% ipython --no-banner

In [1]: import numpy as np

In [2]: np.set_printoptions(precision=3, suppress=True, linewidth=120)

In [3]: mat = np.array([[16, 15, -1, 3, 4],
   ...:     [15, 27, 9, 1, 4],
   ...:     [-1, 9, 27, 0, 9],
   ...:     [3, 1, 0, 16, 8],
   ...:     [4, 4, 9, 8, 24]])

In [4]: x = np.array([3, -1, 1, -1, -1])

In [5]: y = mat @ x

In [6]: b, lr = np.zeros(5), 1 / np.linalg.norm(mat, 2) ** 2

In [7]: for i in range(60):
   ...:     b -= lr * mat.T @ (mat @ b - y)
   ...:     if i % 10 == 0: print(i, round(np.linalg.norm(mat @ b - y), 3))
   ...: 
0 25.886
10 10.751
20 10.028
30 9.449
40 8.935
50 8.464

In [8]: round(float(np.linalg.cond(mat)), 3)
Out[8]: 13.77

In [9]: b
Out[9]: array([ 1.188,  0.362,  0.27 , -0.895, -0.641])

In [10]: low = np.linalg.cholesky(mat)

In [11]: np.linalg.eigvalsh(mat).min() > 0
Out[11]: np.True_

In [12]: np.diag(low) ** 2
Out[12]: array([16.   , 12.938, 19.304, 15.054, 15.901])

In [13]: rng = np.random.default_rng(1957)

In [14]: lab = rng.permutation(5)

In [15]: lab
Out[15]: array([3, 1, 4, 2, 0])

In [16]: out = mat[lab][:, lab]

In [17]: np.diag(out)
Out[17]: array([16, 27, 24, 27, 16])

In [18]: A = np.array([[1, 3, 3, 2, 3, 3, 3, 0, 1, 0],
    ...:     [0, 3, 0, 0, 0, 2, 0, 0, 2, 0],
    ...:     [0, 3, 1, 3, 0, 1, 2, 2, 1, 1],
    ...:     [2, 3, 2, 2, 1, 3, 0, 2, 3, 1]])

In [19]: A[1] = A[3]

In [20]: A
Out[20]: 
array([[1, 3, 3, 2, 3, 3, 3, 0, 1, 0],
       [2, 3, 2, 2, 1, 3, 0, 2, 3, 1],
       [0, 3, 1, 3, 0, 1, 2, 2, 1, 1],
       [2, 3, 2, 2, 1, 3, 0, 2, 3, 1]])

In [21]: cov = A.T @ A

In [22]: np.round(np.linalg.eigvalsh(cov)[::-1], 3) + 0
Out[22]: array([145.397,  16.034,   9.569,   0.   ,   0.   ,   0.   ,   0.   ,   0.   ,   0.   ,   0.   ])

In [23]: np.diag(cov)
Out[23]: array([ 9, 36, 18, 21, 11, 28, 13, 12, 20,  3])

In [24]: np.linalg.matrix_rank(cov)
Out[24]: np.int64(3)

In [25]: cov
Out[25]: 
array([[ 9, 15, 11, 10,  7, 15,  3,  8, 13,  4],
       [15, 36, 24, 27, 15, 30, 15, 18, 24,  9],
       [11, 24, 18, 17, 13, 22, 11, 10, 16,  5],
       [10, 27, 17, 21, 10, 21, 12, 14, 17,  7],
       [ 7, 15, 13, 10, 11, 15,  9,  4,  9,  2],
       [15, 30, 22, 21, 15, 28, 11, 14, 22,  7],
       [ 3, 15, 11, 12,  9, 11, 13,  4,  5,  2],
       [ 8, 18, 10, 14,  4, 14,  4, 12, 14,  6],
       [13, 24, 16, 17,  9, 22,  5, 14, 20,  7],
       [ 4,  9,  5,  7,  2,  7,  2,  6,  7,  3]])

In [26]: m1 = np.loadtxt("run11.csv", delimiter=",")

In [27]: m1
Out[27]: 
array([[-0.2,  1.7, -0.6, -1. , -0.7, -0.3,  1.7, -2.4, -2.5, -0.1],
       [-2.2, -0.9,  0.7, -2.3, -1.1,  0.6,  0.1, -0.2,  2.4, -0.1],
       [-0.3, -0.2,  0.5,  0. ,  0.8,  0.5, -1.3,  1.2, -0.3, -1.1],
       [-0.7, -0.2, -2. ,  0.5,  1. , -1.1, -1. , -1.1, -1.1, -0.2],
       [-1.6,  0.5, -1.2,  0.3, -0.2, -0.2,  0.9,  0.9,  0.2, -0.5],
       [-1.2, -0.9,  0.9, -1.6,  0.2, -0.6, -0.1, -0.7, -0.6,  0.5],
       [ 1.4, -0.5,  0.2,  0. , -1.3, -0.2, -0.7,  0.8, -0.7, -0.3],
       [ 1.6, -0.1, -0.1,  0.3, -1.2, -0.8, -1.8, -0.2, -1.2, -1.4],
       [-5.5, -3. , -0.5,  0.5,  2.5, -3.5,  3. ,  0. ,  1. ,  0. ],
       [ 0.5,  0.6, -1.3, -0.5,  0.4,  0.7,  1.3,  1.8, -0.3, -0.6],
       [ 1.2, -0.1,  0. , -0.5, -0.1, -0.3,  1.1, -0.1,  0.5,  0.8]])

In [28]: x = np.array([-2, -7, 9, 5, -5, 9, -7, 8, -6, 6])

In [29]: y = m1 @ x

In [30]: np.round(np.linalg.pinv(m1) @ m1, 3) + 0
Out[30]: 
array([[1., 0., 0., 0., 0., 0., 0., 0., 0., 0.],
       [0., 1., 0., 0., 0., 0., 0., 0., 0., 0.],
       [0., 0., 1., 0., 0., 0., 0., 0., 0., 0.],
       [0., 0., 0., 1., 0., 0., 0., 0., 0., 0.],
       [0., 0., 0., 0., 1., 0., 0., 0., 0., 0.],
       [0., 0., 0., 0., 0., 1., 0., 0., 0., 0.],
       [0., 0., 0., 0., 0., 0., 1., 0., 0., 0.],
       [0., 0., 0., 0., 0., 0., 0., 1., 0., 0.],
       [0., 0., 0., 0., 0., 0., 0., 0., 1., 0.],
       [0., 0., 0., 0., 0., 0., 0., 0., 0., 1.]])

In [31]: np.linalg.lstsq(m1, y)[0]
Out[31]: array([-2., -7.,  9.,  5., -5.,  9., -7.,  8., -6.,  6.])

In [32]: np.linalg.solve(m1.T @ m1, m1.T @ y)
Out[32]: array([-2., -7.,  9.,  5., -5.,  9., -7.,  8., -6.,  6.])

In [33]: y = y + 0.1 * rng.normal(size=11)

In [34]: y
Out[34]: array([-37.821,  -0.893,  20.94 , -24.026, -13.692,   4.066,  20.918,   6.655, -41.046, -11.694, -13.266])

In [35]: b, *_ = np.linalg.lstsq(m1, y)

In [36]: b
Out[36]: array([-2.057, -7.098,  9.006,  5.097, -5.053,  9.151, -6.994,  7.966, -6.06 ,  6.001])

In [37]: np.round(np.linalg.norm(y - m1 @ b), 3)
Out[37]: np.float64(0.001)

In [38]: np.round(m1.T @ (y - m1 @ b), 3) + 0
Out[38]: array([0., 0., 0., 0., 0., 0., 0., 0., 0., 0.])
